% python3 -q
>>> import numpy as np
>>> import numpy.linalg as la
>>> np.set_printoptions(suppress=True, linewidth=100)
>>> def tidy(a):
...     return np.round(a, 2) + 0
... 
>>> W0 = np.load("x.npy")
>>> W0
array([[  6.,  -2.,  -3.,   1.],
       [  8.,  14.,   9.,   1.],
       [-12., -10.,  -4.,  -2.],
       [  0.,   4.,   5.,   3.]])
>>> tidy(la.eigvals(W0))
array([7., 6., 2., 4.])
>>> tidy(la.det(W0[::-1]))
np.float64(336.0)
>>> tidy(la.eigvals(W0).sum().real)
np.float64(19.0)
>>> np.einsum("ii->", W0)
np.float64(19.0)
>>> tidy(la.det(W0.T))
np.float64(336.0)
>>> rng = np.random.default_rng(65618)
>>> other = W0 + rng.integers(-2, 3, (4, 3)) @ rng.integers(-2, 3, (3, 4))
>>> other
array([[  0.,  -5.,  -6.,   5.],
       [ 10.,  16.,   7.,  -1.],
       [-14., -15.,  -3.,   2.],
       [  4.,   2.,   5.,   3.]])
>>> la.matrix_rank(other - W0, tol=1e-8)
np.int64(3)
>>> x0 = np.array([2, 0, 3, 1])
>>> rhs = other @ x0
>>> rhs
array([-13.,  40., -35.,  26.])
>>> tidy(la.solve(other, rhs))
array([2., 0., 3., 1.])
>>> tidy(la.solve(other, rhs + other[:, 2]))
array([2., 0., 4., 1.])
>>> E = np.load("data.npy")
>>> tidy(E)
array([[ 0.67, -0.18, -0.33, -0.18, -0.26, -0.04, -0.11, -0.26, -0.4 , -0.26],
       [-0.18,  0.9 , -0.18, -0.1 , -0.14, -0.02, -0.06, -0.14, -0.22, -0.14],
       [-0.33, -0.18,  0.67, -0.18, -0.26, -0.04, -0.11, -0.26, -0.4 , -0.26],
       [-0.18, -0.1 , -0.18,  0.9 , -0.14, -0.02, -0.06, -0.14, -0.22, -0.14],
       [-0.26, -0.14, -0.26, -0.14,  0.8 , -0.03, -0.09, -0.2 , -0.31, -0.2 ],
       [-0.04, -0.02, -0.04, -0.02, -0.03,  1.  , -0.01, -0.03, -0.04, -0.03],
       [-0.11, -0.06, -0.11, -0.06, -0.09, -0.01,  0.96, -0.09, -0.13, -0.09],
       [-0.26, -0.14, -0.26, -0.14, -0.2 , -0.03, -0.09,  0.8 , -0.31, -0.2 ],
       [-0.4 , -0.22, -0.4 , -0.22, -0.31, -0.04, -0.13, -0.31,  0.51, -0.31],
       [-0.26, -0.14, -0.26, -0.14, -0.2 , -0.03, -0.09, -0.2 , -0.31,  0.8 ]])
>>> x0 = np.array([6, 5, 7, 8, 9, 8, 1, 8, 3, 5])
>>> tidy(la.det(E))
np.float64(-1.0)
>>> tidy(np.sort(np.abs(np.degrees(np.angle(la.eigvals(E))))))
array([  0.,   0.,   0.,   0.,   0.,   0.,   0.,   0.,   0., 180.])
>>> 10 - la.matrix_rank(E - np.eye(10), tol=1e-8)
np.int64(9)
>>> ev, evecs = la.eigh(E)
>>> tidy(la.eigvalsh(E + -1 * np.eye(10)))
array([-2.,  0.,  0.,  0.,  0.,  0.,  0.,  0.,  0.,  0.])
>>> tidy(evecs.T @ E @ evecs)
array([[-1.,  0.,  0.,  0.,  0.,  0.,  0.,  0.,  0.,  0.],
       [ 0.,  1.,  0.,  0.,  0.,  0.,  0.,  0.,  0.,  0.],
       [ 0.,  0.,  1.,  0.,  0.,  0.,  0.,  0.,  0.,  0.],
       [ 0.,  0.,  0.,  1.,  0.,  0.,  0.,  0.,  0.,  0.],
       [ 0.,  0.,  0.,  0.,  1.,  0.,  0.,  0.,  0.,  0.],
       [ 0.,  0.,  0.,  0.,  0.,  1.,  0.,  0.,  0.,  0.],
       [ 0.,  0.,  0.,  0.,  0.,  0.,  1.,  0.,  0.,  0.],
       [ 0.,  0.,  0.,  0.,  0.,  0.,  0.,  1.,  0.,  0.],
       [ 0.,  0.,  0.,  0.,  0.,  0.,  0.,  0.,  1.,  0.],
       [ 0.,  0.,  0.,  0.,  0.,  0.,  0.,  0.,  0.,  1.]])
>>> tidy(la.svd(E, compute_uv=False))
array([1., 1., 1., 1., 1., 1., 1., 1., 1., 1.])
>>> tidy(la.eigvalsh(E @ E))
array([1., 1., 1., 1., 1., 1., 1., 1., 1., 1.])
>>> tidy(ev)
array([-1.,  1.,  1.,  1.,  1.,  1.,  1.,  1.,  1.,  1.])
>>> (ev > 1e-8).sum(), (ev < -1e-8).sum()
(np.int64(9), np.int64(1))
>>> F = np.load("sample1.npy")
>>> F
array([[ 9,  0,  9,  0,  0,  0,  6],
       [ 0,  5, 14,  4,  6,  0,  0],
       [ 9,  0,  4,  0,  0,  0,  6],
       [ 7,  0, 11,  0,  0,  6,  0],
       [ 0,  0, 18,  0,  0,  0,  0],
       [ 0,  3,  0,  3,  0,  0,  3],
       [ 6,  0,  1,  0,  0,  0,  8],
       [ 5,  0,  0,  0,  0,  0,  3],
       [ 6,  0,  0,  0,  0,  0, 11],
       [ 0, 10,  0, 11,  8,  0,  4],
       [ 0,  0, 12,  1,  1,  0,  0],
       [ 0, 12,  0,  7,  5, 12,  0],
       [ 0, 12,  7,  9,  7, 10,  0]])
>>> x0 = np.array([0, 0, 2, 0, 1, 1, 0])
>>> rhs = F @ x0
>>> tidy(la.lstsq(F, rhs)[0])
array([0., 0., 2., 0., 1., 1., 0.])
>>> tidy(la.solve(F.T @ F, F.T @ rhs))
array([0., 0., 2., 0., 1., 1., 0.])
>>> tidy(la.pinv(F) @ F)
array([[1., 0., 0., 0., 0., 0., 0.],
       [0., 1., 0., 0., 0., 0., 0.],
       [0., 0., 1., 0., 0., 0., 0.],
       [0., 0., 0., 1., 0., 0., 0.],
       [0., 0., 0., 0., 1., 0., 0.],
       [0., 0., 0., 0., 0., 1., 0.],
       [0., 0., 0., 0., 0., 0., 1.]])
>>> rhs
array([18, 34,  8, 28, 36,  0,  2,  0,  0,  8, 25, 17, 31])
>>> rhs = rhs + 0.05 * rng.normal(size=13)
>>> tidy(rhs)
array([18.02, 34.  ,  7.95, 28.  , 35.97, -0.13,  2.06,  0.02, -0.07,  8.  , 24.93, 16.99, 31.1 ])
>>> coef, *_ = la.lstsq(F, rhs)
>>> tidy(la.norm(rhs - F @ coef))
np.float64(0.16)
>>> coef.round()
array([ 0., -0.,  2., -0.,  1.,  1., -0.])
>>> tidy(coef)
array([ 0.  , -0.01,  2.  , -0.01,  1.03,  1.01,  0.  ])
>>> tidy(F.T @ (rhs - F @ coef))
array([0., 0., 0., 0., 0., 0., 0.])
>>> np.diff(F, axis=0)
array([[ -9,   5,   5,   4,   6,   0,  -6],
       [  9,  -5, -10,  -4,  -6,   0,   6],
       [ -2,   0,   7,   0,   0,   6,  -6],
       [ -7,   0,   7,   0,   0,  -6,   0],
       [  0,   3, -18,   3,   0,   0,   3],
       [  6,  -3,   1,  -3,   0,   0,   5],
       [ -1,   0,  -1,   0,   0,   0,  -5],
       [  1,   0,   0,   0,   0,   0,   8],
       [ -6,  10,   0,  11,   8,   0,  -7],
       [  0, -10,  12, -10,  -7,   0,  -4],
       [  0,  12, -12,   6,   4,  12,   0],
       [  0,   0,   7,   2,   2,  -2,   0]])
>>> F - F[0]
array([[ 0,  0,  0,  0,  0,  0,  0],
       [-9,  5,  5,  4,  6,  0, -6],
       [ 0,  0, -5,  0,  0,  0,  0],
       [-2,  0,  2,  0,  0,  6, -6],
       [-9,  0,  9,  0,  0,  0, -6],
       [-9,  3, -9,  3,  0,  0, -3],
       [-3,  0, -8,  0,  0,  0,  2],
       [-4,  0, -9,  0,  0,  0, -3],
       [-3,  0, -9,  0,  0,  0,  5],
       [-9, 10, -9, 11,  8,  0, -2],
       [-9,  0,  3,  1,  1,  0, -6],
       [-9, 12, -9,  7,  5, 12, -6],
       [-9, 12, -2,  9,  7, 10, -6]])
>>> np.count_nonzero(F)
np.int64(40)
>>> F.shape
(13, 7)
>>> other = np.c_[F[:, :5] @ np.array([[-1, 1, 2, 3, 2],
...     [1, 2, -1, 3, 3],
...     [-1, 0, 2, 0, 0],
...     [-3, -3, -1, -1, -2],
...     [-2, 2, -1, 2, 0]]), np.array([0, -1, 2, 2, -2, 0, -1, 0, 1, 2, -2, 1, 0])]
>>> other
array([[-18,   9,  36,  27,  18,   0],
       [-33,  10,  13,  23,   7,  -1],
       [-13,   9,  26,  27,  18,   2],
       [-18,   7,  36,  21,  14,   2],
       [-18,   0,  36,   0,   0,  -2],
       [ -6,  -3,  -6,   6,   3,   0],
       [ -7,   6,  14,  18,  12,  -1],
       [ -5,   5,  10,  15,  10,   0],
       [ -6,   6,  12,  18,  12,   1],
       [-39,   3, -29,  35,   8,   2],
       [-17,  -1,  22,   1,  -2,  -2],
       [-19,  13, -24,  39,  22,   1],
       [-36,  11, -14,  41,  18,   0]])
>>> tidy(la.norm(other - F @ la.lstsq(F, other)[0], axis=0))
array([0.  , 0.  , 0.  , 0.  , 0.  , 2.67])
>>> la.matrix_rank(other)
np.int64(6)
>>> D = la.norm(other[:, None] - other[None], axis=-1)
>>> (D + 1e9 * np.eye(13)).round(6).argmin(axis=1)
array([ 3,  2,  0,  0, 10,  7,  8,  8,  6, 12,  4, 12, 11])
>>> D.shape
(13, 13)
>>> A = np.diag(np.array([0, -1, -2, -1, 1, -2]))
>>> A
array([[ 0,  0,  0,  0,  0,  0],
       [ 0, -1,  0,  0,  0,  0],
       [ 0,  0, -2,  0,  0,  0],
       [ 0,  0,  0, -1,  0,  0],
       [ 0,  0,  0,  0,  1,  0],
       [ 0,  0,  0,  0,  0, -2]])
>>> r = la.matrix_rank(A)
>>> r
np.int64(5)
>>> null = la.svd(A)[2][r:].T
>>> [int(la.matrix_rank(A[:i])) for i in range(1, len(A) + 1)]
[0, 1, 2, 3, 4, 5]
>>> null.shape
(6, 1)
>>> null @ null.T
array([[1., 0., 0., 0., 0., 0.],
       [0., 0., 0., 0., 0., 0.],
       [0., 0., 0., 0., 0., 0.],
       [0., 0., 0., 0., 0., 0.],
       [0., 0., 0., 0., 0., 0.],
       [0., 0., 0., 0., 0., 0.]])
>>> other = np.array([[0, -1, 3, 1, 2, 3, -2, 1, 0, 1, -1],
...     [3, 3, 1, 0, 1, 0, -2, -1, 2, -2, 2],
...     [0, -3, 0, 2, -3, 2, -1, 3, -2, -3, -2],
...     [2, -2, 0, 1, 0, -3, 3, -2, 3, 3, 2],
...     [2, 3, 2, 1, 2, 2, 2, -2, -1, 1, -1],
...     [-3, 3, 3, -2, -1, 3, -1, 3, 3, 1, -1],
...     [-1, 2, -1, 0, 0, -3, 2, -3, -2, -1, 0],
...     [3, -2, -3, -3, 0, -3, 1, -3, 3, 0, -2],
...     [3, 1, 1, -2, -1, 3, 3, 1, -1, -2, 2],
...     [0, -1, 0, 3, -2, 3, 3, -1, 3, 1, 2],
...     [-1, 2, 0, -1, -1, -1, -3, -2, 3, 3, -2]])
>>> feats = np.triu(other, 1)
>>> feats
array([[ 0, -1,  3,  1,  2,  3, -2,  1,  0,  1, -1],
       [ 0,  0,  1,  0,  1,  0, -2, -1,  2, -2,  2],
       [ 0,  0,  0,  2, -3,  2, -1,  3, -2, -3, -2],
       [ 0,  0,  0,  0,  0, -3,  3, -2,  3,  3,  2],
       [ 0,  0,  0,  0,  0,  2,  2, -2, -1,  1, -1],
       [ 0,  0,  0,  0,  0,  0, -1,  3,  3,  1, -1],
       [ 0,  0,  0,  0,  0,  0,  0, -3, -2, -1,  0],
       [ 0,  0,  0,  0,  0,  0,  0,  0,  3,  0, -2],
       [ 0,  0,  0,  0,  0,  0,  0,  0,  0, -2,  2],
       [ 0,  0,  0,  0,  0,  0,  0,  0,  0,  0,  2],
       [ 0,  0,  0,  0,  0,  0,  0,  0,  0,  0,  0]])
>>> tidy(feats @ la.pinv(feats) @ feats)
array([[ 0., -1.,  3.,  1.,  2.,  3., -2.,  1.,  0.,  1., -1.],
       [ 0.,  0.,  1.,  0.,  1.,  0., -2., -1.,  2., -2.,  2.],
       [ 0.,  0.,  0.,  2., -3.,  2., -1.,  3., -2., -3., -2.],
       [ 0.,  0.,  0.,  0.,  0., -3.,  3., -2.,  3.,  3.,  2.],
       [ 0.,  0.,  0.,  0.,  0.,  2.,  2., -2., -1.,  1., -1.],
       [ 0.,  0.,  0.,  0.,  0.,  0., -1.,  3.,  3.,  1., -1.],
       [ 0.,  0.,  0.,  0.,  0.,  0.,  0., -3., -2., -1.,  0.],
       [ 0.,  0.,  0.,  0.,  0.,  0.,  0.,  0.,  3.,  0., -2.],
       [ 0.,  0.,  0.,  0.,  0.,  0.,  0.,  0.,  0., -2.,  2.],
       [ 0.,  0.,  0.,  0.,  0.,  0.,  0.,  0.,  0.,  0.,  2.],
       [ 0.,  0.,  0.,  0.,  0.,  0.,  0.,  0.,  0.,  0.,  0.]])
>>> tidy(np.trace(la.pinv(feats) @ feats))
np.float64(9.0)
>>> u = np.array([1, 2])
>>> np.polyval(u, feats[9])
array([2, 2, 2, 2, 2, 2, 2, 2, 2, 2, 4])
>>> np.convolve(feats[9], u)
array([0, 0, 0, 0, 0, 0, 0, 0, 0, 0, 2, 4])
>>> np.correlate(feats[9], feats[3], "full")
array([ 0,  0,  0,  0,  0,  0,  0,  0,  0,  0,  4,  6,  6, -4,  6, -6,  0,  0,  0,  0,  0])
>>> K = np.array([[0, 0, -1], [-1, -1, 0], [0, 2, -2], [2, 2, -1]])
>>> Q, R = la.qr(K)
>>> tidy(Q)
array([[ 0.  ,  0.  ,  0.91],
       [ 0.45,  0.  ,  0.37],
       [ 0.  , -1.  ,  0.  ],
       [-0.89,  0.  ,  0.18]])
>>> np.allclose(R.T @ R, K.T @ K)
True
>>> np.trace(Q @ Q.T)
np.float64(3.0)
